In [1]: import numpy as np

In [2]: from numpy import linalg as LA

In [3]: np.set_printoptions(precision=2, suppress=True, linewidth=120, floatmode="fixed")

In [4]: A = np.loadtxt("dump.csv", delimiter=",")

In [5]: A
Out[5]: 
array([[-5.91, -4.97,  5.97],
       [ 4.80, -1.40,  2.40],
       [ 6.24, -0.92,  1.92],
       [-0.72, -3.24,  4.24],
       [-0.25, -3.08,  4.08],
       [ 5.38, -1.21,  2.21],
       [ 2.61, -2.13,  3.13],
       [-0.39, -3.13,  4.13],
       [-0.70, -3.23,  4.23],
       [ 0.33, -2.89,  3.89],
       [ 0.66, -2.78,  3.78],
       [ 4.72, -1.43,  2.43],
       [ 0.76, -2.75,  3.75],
       [ 1.27, -2.58,  3.58],
       [ 3.07, -1.98,  2.98],
       [-3.30, -4.10,  5.10],
       [ 3.54, -1.82,  2.82],
       [ 2.72, -2.09,  3.09],
       [ 1.35, -2.55,  3.55],
       [ 5.66, -1.11,  2.11],
       [ 4.07, -1.64,  2.64],
       [ 3.96, -1.68,  2.68],
       [-1.24, -3.41,  4.41],
       [-4.60, -4.53,  5.53],
       [-6.94, -5.31,  6.31],
       [ 2.76, -2.08,  3.08],
       [-4.80, -4.60,  5.60],
       [ 3.54, -1.82,  2.82],
       [ 0.04, -2.99,  3.99],
       [-1.92, -3.64,  4.64],
       [-0.23, -3.08,  4.08],
       [ 1.19, -2.60,  3.60],
       [-0.68, -3.23,  4.23]])

In [6]: basis = A[[20, 11]].astype(float)

In [7]: for _ in range(6):
   ...:     idx = LA.norm(A[:, None] - basis, axis=-1).argmin(axis=1)
   ...:     basis = np.array([A[idx == j].mean(axis=0) for j in range(2)])
   ...: 

In [8]: idx
Out[8]: array([0, 1, 1, 0, 0, 1, 1, 0, 0, 0, 0, 1, 0, 0, 1, 0, 1, 1, 0, 1, 1, 1, 0, 0, 0, 1, 0, 1, 0, 0, 0, 0, 0])

In [9]: basis
Out[9]: 
array([[-1.30, -3.43,  4.43],
       [ 4.08, -1.64,  2.64]])

In [10]: basis[1] - basis[0]
Out[10]: array([ 5.39,  1.80, -1.80])

In [11]: np.bincount(idx)
Out[11]: array([20, 13])

In [12]: np.abs(basis[1] - basis[0]).argmax()
Out[12]: np.int64(0)

In [13]: np.abs(np.diag(LA.qr(A)[1])) > 1e-9
Out[13]: array([ True,  True, False])

In [14]: idx = A[:, 1] > np.median(A[:, 1])

In [15]: r0 = A[idx].mean(axis=0) - A[~idx].mean(axis=0)

In [16]: r0
Out[16]: array([ 5.31,  1.77, -1.77])

In [17]: ((A - A.mean(axis=0)) @ r0 > 0).astype(int)
Out[17]: array([0, 1, 1, 0, 0, 1, 1, 0, 0, 0, 0, 1, 0, 1, 1, 0, 1, 1, 1, 1, 1, 1, 0, 0, 0, 1, 0, 1, 0, 0, 0, 1, 0])

In [18]: Xc = A - A.mean(axis=0)

In [19]: vecs = LA.svd(Xc)[2][:2]

In [20]: A2 = Xc - Xc @ vecs.T @ vecs

In [21]: np.round(A2.std(axis=0), 2) + 0
Out[21]: array([0.00, 0.00, 0.00])

In [22]: np.round(LA.norm(A2) / LA.norm(Xc), 2)
Out[22]: np.float64(0.0)

In [23]: LA.norm(A2, axis=1).round(6).argmax()
Out[23]: np.int64(0)

In [24]: np.round(np.cov(Xc @ vecs.T, rowvar=False), 2) + 0
Out[24]: 
array([[13.86,  0.00],
       [ 0.00,  0.00]])

In [25]: np.round((Xc @ vecs.T).std(axis=0), 2) + 0
Out[25]: array([3.67, 0.00])

In [26]: E = np.loadtxt("sample13.csv", delimiter=",")

In [27]: E
Out[27]: 
array([[0.00, 2.00, 2.00, 1.00, 0.00, 0.00, 1.00, 0.00, 0.00],
       [2.00, 0.00, 0.00, 0.00, 2.00, 1.00, 1.00, 0.00, 1.00],
       [0.00, 1.00, 1.00, 0.00, 2.00, 2.00, 0.00, 1.00, 1.00],
       [0.00, 2.00, 2.00, 0.00, 2.00, 1.00, 0.00, 1.00, 1.00],
       [1.00, 0.00, 2.00, 1.00, 2.00, 2.00, 0.00, 1.00, 1.00],
       [2.00, 1.00, 0.00, 1.00, 1.00, 2.00, 0.00, 1.00, 2.00],
       [2.00, 0.00, 1.00, 0.00, 2.00, 2.00, 1.00, 1.00, 1.00],
       [8.00, 2.00, 2.00, 1.00, 8.00, 4.00, 5.00, 0.00, 4.00]])

In [28]: LA.lstsq(E[:-1].T, E[-1])[2]
Out[28]: np.int32(7)

In [29]: np.allclose(E[:-1].T @ LA.lstsq(E[:-1].T, E[-1])[0], E[-1])
Out[29]: True

In [30]: round(np.trace(LA.pinv(E) @ E), 2)
Out[30]: np.float64(7.0)

In [31]: Uu, s, Vh = LA.svd(E)

In [32]: vecs = Vh[:(s > 1e-8).sum()]

In [33]: rng = np.random.default_rng(52)

In [34]: x0 = E[2] + 3 * E[3] + rng.integers(2) * np.eye(9)[5]

In [35]: x0
Out[35]: array([0.00, 7.00, 7.00, 0.00, 8.00, 6.00, 0.00, 4.00, 4.00])

In [36]: np.diag(vecs.T @ vecs)
Out[36]: array([0.86, 0.91, 0.89, 0.82, 0.90, 0.86, 0.77, 0.58, 0.41])

In [37]: np.allclose(vecs.T @ vecs @ x0, x0)
Out[37]: False

In [38]: LA.matrix_rank(np.vstack([E, x0]))
Out[38]: np.int64(8)

In [39]: Uu, s, Vh = LA.svd(E)

In [40]: np.argmax(s[:-1] / (s[1:] + 1e-6)) + 1
Out[40]: np.int64(7)

In [41]: s.round(2) + 0
Out[41]: array([15.84,  4.60,  3.12,  2.08,  1.68,  0.83,  0.62,  0.00])

In [42]: A2 = Uu[:, :7] @ np.diag(s[:7]) @ Vh[:7]

In [43]: round(float(LA.norm(E - A2, 2)), 2), np.round(s[7], 2)
Out[43]: (0.0, np.float64(0.0))

In [44]: LA.matrix_rank(A2)
Out[44]: np.int64(7)

In [45]: np.round(LA.norm(E - A2) / LA.norm(E), 2)
Out[45]: np.float64(0.0)

In [46]: LA.matrix_rank(E, rtol=0.05)
Out[46]: np.int64(6)

In [47]: rank = LA.matrix_rank(E)

In [48]: rank
Out[48]: np.int64(7)

In [49]: null = LA.svd(E)[2][rank:].T

In [50]: np.allclose(E @ null, 0)
Out[50]: True

In [51]: null.shape
Out[51]: (9, 2)

In [52]: mat = np.load("a.npy")

In [53]: mat
Out[53]: 
array([[ 2, -3, -2, -3,  3,  2, -1, -1],
       [ 2,  1,  1, -1, -2,  0,  3,  0],
       [ 1,  1,  1,  0, -2, -3,  0, -2]])

In [54]: mat.sum(axis=0)
Out[54]: array([ 5, -1,  0, -4, -1, -1,  2, -3])

In [55]: mat.shape
Out[55]: (3, 8)

In [56]: np.count_nonzero(mat)
Out[56]: np.int64(20)

In [57]: mat - mat[0]
Out[57]: 
array([[ 0,  0,  0,  0,  0,  0,  0,  0],
       [ 0,  4,  3,  2, -5, -2,  4,  1],
       [-1,  4,  3,  3, -5, -5,  1, -1]])

In [58]: np.unravel_index(np.abs(mat).argmax(), mat.shape)
Out[58]: (np.int64(0), np.int64(1))

In [59]: np.round(LA.norm(mat), 2)
Out[59]: np.float64(9.0)

In [60]: np.diff(mat, axis=0)
Out[60]: 
array([[ 0,  4,  3,  2, -5, -2,  4,  1],
       [-1,  0,  0,  1,  0, -3, -3, -2]])
